% python3 -q
>>> import numpy as np
>>> np.set_printoptions(precision=3, suppress=True, linewidth=160, sign=" ")
>>> rnd = lambda a: np.round(a, 3) + 0
>>> K = np.loadtxt("dump.csv", delimiter=",")
>>> print(K)
[[ 0.6 -0.2 -0.7  0.3 -0.5]
 [ 1.4 -1.9 -0.5  0.2  1.3]
 [ 0.4  2.5 -0.9  0.5  0. ]
 [ 0.9  0.6  0.6 -1.4  0.6]
 [-1.1  0.1 -0.5  1.   1. ]
 [ 0.8 -0.8 -0.2 -0.7 -0.5]
 [ 2.   0.6 -1.4 -0.5 -0.8]
 [ 1.3  0.2 -0.2  0.2  1.6]
 [-0.5 -0.5  0.4  0.9  0.4]
 [ 0.3 -1.   1.8 -0.1  0.8]]
>>> rng = np.random.default_rng(93916)
>>> z = rng.permutation(5)
>>> A2 = K[:, z] * rng.choice([-1, 1], 5)
>>> print(A2)
[[-0.2  0.6 -0.7 -0.3  0.5]
 [-1.9  1.4 -0.5 -0.2 -1.3]
 [ 2.5  0.4 -0.9 -0.5 -0. ]
 [ 0.6  0.9  0.6  1.4 -0.6]
 [ 0.1 -1.1 -0.5 -1.  -1. ]
 [-0.8  0.8 -0.2  0.7  0.5]
 [ 0.6  2.  -1.4  0.5  0.8]
 [ 0.2  1.3 -0.2 -0.2 -1.6]
 [-0.5 -0.5  0.4 -0.9 -0.4]
 [-1.   0.3  1.8  0.1 -0.8]]
>>> left, _, vt = np.linalg.svd(K.T @ A2)
>>> print(rnd(left @ vt))
[[ 0.  1.  0.  0.  0.]
 [ 1.  0.  0.  0.  0.]
 [ 0.  0.  1.  0.  0.]
 [ 0.  0.  0. -1.  0.]
 [ 0.  0.  0.  0. -1.]]
>>> P = K @ np.linalg.solve(K.T @ K, K.T)
>>> print(rnd(np.linalg.eigvalsh(P)))
[ 0.  0.  0.  0.  0.  1.  1.  1.  1.  1.]
>>> print(rnd(np.diag(P)))
[ 0.215  0.661  0.661  0.674  0.529  0.218  0.547  0.507  0.277  0.711]
>>> print(np.linalg.matrix_rank(np.eye(10) - P))
5
>>> print(rnd(P @ K[:, 1]))
[-0.2 -1.9  2.5  0.6  0.1 -0.8  0.6  0.2 -0.5 -1. ]
>>> cen = K - K.mean(axis=1)
Traceback (most recent call last):
  File "<python-input-16>", line 1, in <module>
    cen = K - K.mean(axis=1)
          ~~^~~~~~~~~~~~~~~~
ValueError: operands could not be broadcast together with shapes (10,5) (10,) 
>>> cen = K - K.mean(axis=0)
>>> left, sv, vt = np.linalg.svd(cen, full_matrices=False)
>>> print(np.searchsorted(np.cumsum(sv ** 2) / (sv ** 2).sum(), 0.9) + 1)
4
>>> print(rnd(np.abs(vt[-1])))
[ 0.502  0.099  0.455  0.681  0.258]
>>> print(rnd((sv ** 2).sum() ** 2 / (sv ** 4).sum()))
3.416
>>> print(np.abs(vt[0]).argmax())
1
>>> print(rnd(sv))
[ 3.988  3.293  2.482  2.113  0.96 ]
>>> x0 = np.array([3, 2, 0, 2, 0])
>>> target = K @ x0
>>> print(rnd(np.linalg.solve(K.T @ K, K.T @ target)))
[ 3.  2.  0.  2.  0.]
>>> print(rnd(target))
[ 2.   0.8  7.2  1.1 -1.1 -0.6  6.2  4.7 -0.7 -1.3]
>>> print(rnd(np.linalg.pinv(K) @ K))
[[ 1.  0.  0.  0.  0.]
 [ 0.  1.  0.  0.  0.]
 [ 0.  0.  1.  0.  0.]
 [ 0.  0.  0.  1.  0.]
 [ 0.  0.  0.  0.  1.]]
>>> target = target + 0.1 * rng.normal(size=10)
>>> print(rnd(target))
[ 2.008  0.827  7.227  1.134 -1.024 -0.421  5.985  4.608 -0.482 -1.292]
>>> beta, *_ = np.linalg.lstsq(K, target)
>>> print(beta.round())
[ 3.  2.  0.  2.  0.]
>>> print(rnd(np.linalg.norm(target - K @ beta)))
0.323
>>> print([round(float(np.linalg.norm(np.linalg.solve(K.T @ K + lam * np.eye(5), K.T @ target))), 2) for lam in (0, 1, 10, 100)])
[4.09, 3.08, 1.65, 0.34]
>>> X = (rng.random((10, 10)) < 0.3) + np.eye(10)
>>> X /= X.sum(axis=1, keepdims=True)
>>> print(rnd(X))
[[ 0.25   0.     0.     0.25   0.25   0.     0.25   0.     0.     0.   ]
 [ 0.     0.25   0.     0.25   0.     0.     0.     0.     0.25   0.25 ]
 [ 0.     0.     0.4    0.     0.     0.2    0.2    0.     0.     0.2  ]
 [ 0.     0.     0.     0.333  0.333  0.     0.     0.333  0.     0.   ]
 [ 0.     0.167  0.     0.167  0.167  0.167  0.167  0.167  0.     0.   ]
 [ 0.     0.5    0.     0.     0.     0.5    0.     0.     0.     0.   ]
 [ 0.143  0.     0.143  0.     0.     0.143  0.286  0.143  0.     0.143]
 [ 0.     0.     0.     0.     0.333  0.333  0.     0.333  0.     0.   ]
 [ 0.     0.     0.     0.333  0.     0.333  0.     0.     0.333  0.   ]
 [ 0.     0.     0.     0.     0.333  0.333  0.     0.     0.     0.333]]
>>> # rows sum to 1
>>> def softmax(z):
...     e = np.exp(z - z.max(axis=-1, keepdims=True))
...     return e / e.sum(axis=-1, keepdims=True)
... 
>>> print(rnd(softmax(X[6])))
[ 0.104  0.09   0.104  0.09   0.09   0.104  0.12   0.104  0.09   0.104]
>>> att = X @ X.T / np.sqrt(10)
>>> print(rnd(softmax(att)[6] @ X))
[ 0.04   0.091  0.056  0.132  0.141  0.201  0.092  0.098  0.057  0.093]
>>> th = np.radians(45)
>>> r_ = np.eye(10)
>>> r_[5, 5] = r_[4, 4] = np.cos(th)
>>> r_[5, 4], r_[4, 5] = -np.sin(th), np.sin(th)
>>> print(rnd(r_))
[[ 1.     0.     0.     0.     0.     0.     0.     0.     0.     0.   ]
 [ 0.     1.     0.     0.     0.     0.     0.     0.     0.     0.   ]
 [ 0.     0.     1.     0.     0.     0.     0.     0.     0.     0.   ]
 [ 0.     0.     0.     1.     0.     0.     0.     0.     0.     0.   ]
 [ 0.     0.     0.     0.     0.707  0.707  0.     0.     0.     0.   ]
 [ 0.     0.     0.     0.    -0.707  0.707  0.     0.     0.     0.   ]
 [ 0.     0.     0.     0.     0.     0.     1.     0.     0.     0.   ]
 [ 0.     0.     0.     0.     0.     0.     0.     1.     0.     0.   ]
 [ 0.     0.     0.     0.     0.     0.     0.     0.     1.     0.   ]
 [ 0.     0.     0.     0.     0.     0.     0.     0.     0.     1.   ]]
>>> A2 = X @ r_.T
>>> print(rnd(np.linalg.svd(X, compute_uv=False)), rnd(np.linalg.svd(A2, compute_uv=False)))
[ 1.121  0.712  0.608  0.577  0.44   0.376  0.329  0.202  0.097  0.068] [ 1.121  0.712  0.608  0.577  0.44   0.376  0.329  0.202  0.097  0.068]
>>> print(rnd(np.abs(A2 - X).max(axis=0)))
[ 0.     0.     0.     0.     0.354  0.333  0.     0.     0.     0.   ]
